% python3 -q
>>> import numpy as np
>>> import numpy.linalg as la
>>> np.set_printoptions(precision=2, suppress=True, linewidth=160, floatmode="fixed")
>>> m1 = np.load("test4.npy")
>>> m1
array([[ 0.49, -0.71, -0.51],
       [-0.71,  0.01, -0.71],
       [-0.51, -0.71,  0.49]])
>>> # columns are unit length and at right angles
>>> np.round(m1 @ m1.T, 2) + 0
array([[1.00, 0.00, 0.00],
       [0.00, 1.00, 0.00],
       [0.00, 0.00, 1.00]])
>>> la.pinv(m1)
array([[ 0.49, -0.71, -0.51],
       [-0.71,  0.01, -0.71],
       [-0.51, -0.71,  0.49]])
>>> round(float(m1[:, 2] @ m1[:, 0]), 2)
0.0
>>> feats = np.load("dump.npy")
>>> feats
array([[ 2,  0,  2,  0, -3,  3, -3,  0,  3,  0],
       [ 0, -2,  2,  1,  3,  2,  1,  0,  3, -1],
       [ 0,  0,  3, -2,  1,  0, -2, -3,  2,  2],
       [ 0,  0,  0, -2, -2, -2,  1, -3,  2, -3],
       [ 0,  0,  0,  0,  1,  0,  0,  3, -1, -3],
       [ 0,  0,  0,  0,  0, -3, -2,  0,  2,  1],
       [ 0,  0,  0,  0,  0,  0,  0,  2, -1,  1],
       [ 0,  0,  0,  0,  0,  0,  0, -2, -3, -3],
       [ 0,  0,  0,  0,  0,  0,  0,  0, -2, -3],
       [ 0,  0,  0,  0,  0,  0,  0,  0,  0, -3]])
>>> np.trace(feats)
np.int64(-8)
>>> np.sort(np.abs(la.eigvals(feats)))
array([0.00, 1.00, 2.00, 2.00, 2.00, 2.00, 2.00, 3.00, 3.00, 3.00])
>>> round(np.abs(la.eigvals(feats)).max(), 2)
np.float64(3.0)
>>> np.allclose(feats @ feats.T, feats.T @ feats)
False
>>> feats @ feats
array([[  4,   0,  10,  -4,  -7,  -3, -16, -21,  16,   4],
       [  0,   4,   2,  -8,  -3, -12,  -9,   2,  -6,  -9],
       [  0,   0,   9,  -2,   8,   4,  -8,   2,   8,   4],
       [  0,   0,   0,   4,   2,  10,   2,   8,  -2,  23],
       [  0,   0,   0,   0,   1,   0,   0,  -3,  -8,   0],
       [  0,   0,   0,   0,   0,   9,   6,  -4,  -8, -14],
       [  0,   0,   0,   0,   0,   0,   0,  -4,  -4,  -6],
       [  0,   0,   0,   0,   0,   0,   0,   4,  12,  24],
       [  0,   0,   0,   0,   0,   0,   0,   0,   4,  15],
       [  0,   0,   0,   0,   0,   0,   0,   0,   0,   9]])
>>> (feats - feats.T) / 2
array([[ 0.00,  0.00,  1.00,  0.00, -1.50,  1.50, -1.50,  0.00,  1.50,  0.00],
       [ 0.00,  0.00,  1.00,  0.50,  1.50,  1.00,  0.50,  0.00,  1.50, -0.50],
       [-1.00, -1.00,  0.00, -1.00,  0.50,  0.00, -1.00, -1.50,  1.00,  1.00],
       [ 0.00, -0.50,  1.00,  0.00, -1.00, -1.00,  0.50, -1.50,  1.00, -1.50],
       [ 1.50, -1.50, -0.50,  1.00,  0.00,  0.00,  0.00,  1.50, -0.50, -1.50],
       [-1.50, -1.00,  0.00,  1.00,  0.00,  0.00, -1.00,  0.00,  1.00,  0.50],
       [ 1.50, -0.50,  1.00, -0.50,  0.00,  1.00,  0.00,  1.00, -0.50,  0.50],
       [ 0.00,  0.00,  1.50,  1.50, -1.50,  0.00, -1.00,  0.00, -1.50, -1.50],
       [-1.50, -1.50, -1.00, -1.00,  0.50, -1.00,  0.50,  1.50,  0.00, -1.50],
       [ 0.00,  0.50, -1.00,  1.50,  1.50, -0.50, -0.50,  1.50,  1.50,  0.00]])
>>> round(la.det(feats), 2)
np.float64(0.0)
>>> np.sort(la.eigvals(feats))
array([-3.00, -3.00, -2.00, -2.00, -2.00, -2.00,  0.00,  1.00,  2.00,  3.00])
>>> U, sigma, Vt = la.svd(feats)
>>> sigma.round(2) + 0
array([8.87, 7.16, 6.30, 5.44, 4.36, 3.48, 1.98, 0.74, 0.15, 0.00])
>>> np.argmax(sigma[:-1] / (sigma[1:] + 1e-6)) + 1
np.int64(9)
>>> B = U[:, :9] @ np.diag(sigma[:9]) @ Vt[:9]
>>> la.matrix_rank(feats, rtol=0.05)
np.int64(8)
>>> B.round(2) + 0
array([[ 2.00,  0.00,  2.00,  0.00, -3.00,  3.00, -3.00,  0.00,  3.00,  0.00],
       [ 0.00, -2.00,  2.00,  1.00,  3.00,  2.00,  1.00,  0.00,  3.00, -1.00],
       [ 0.00,  0.00,  3.00, -2.00,  1.00,  0.00, -2.00, -3.00,  2.00,  2.00],
       [ 0.00,  0.00,  0.00, -2.00, -2.00, -2.00,  1.00, -3.00,  2.00, -3.00],
       [ 0.00,  0.00,  0.00,  0.00,  1.00,  0.00,  0.00,  3.00, -1.00, -3.00],
       [ 0.00,  0.00,  0.00,  0.00,  0.00, -3.00, -2.00,  0.00,  2.00,  1.00],
       [ 0.00,  0.00,  0.00,  0.00,  0.00,  0.00,  0.00,  2.00, -1.00,  1.00],
       [ 0.00,  0.00,  0.00,  0.00,  0.00,  0.00,  0.00, -2.00, -3.00, -3.00],
       [ 0.00,  0.00,  0.00,  0.00,  0.00,  0.00,  0.00,  0.00, -2.00, -3.00],
       [ 0.00,  0.00,  0.00,  0.00,  0.00,  0.00,  0.00,  0.00,  0.00, -3.00]])
>>> U, sigma, Vt = la.svd(feats)
>>> vecs = Vt[:(sigma > 1e-8).sum()]
>>> rng = np.random.default_rng(780778)
>>> x = feats[8] + -2 * feats[2] + rng.integers(2) * np.eye(10)[3]
>>> x
array([ 0.00,  0.00, -6.00,  5.00, -2.00,  0.00,  4.00,  6.00, -6.00, -7.00])
>>> np.allclose(vecs.T @ vecs @ x, x)
False
>>> round(la.norm(x - vecs.T @ vecs @ x), 2)
np.float64(0.38)
>>> la.matrix_rank(np.vstack([feats, x]))
np.int64(10)
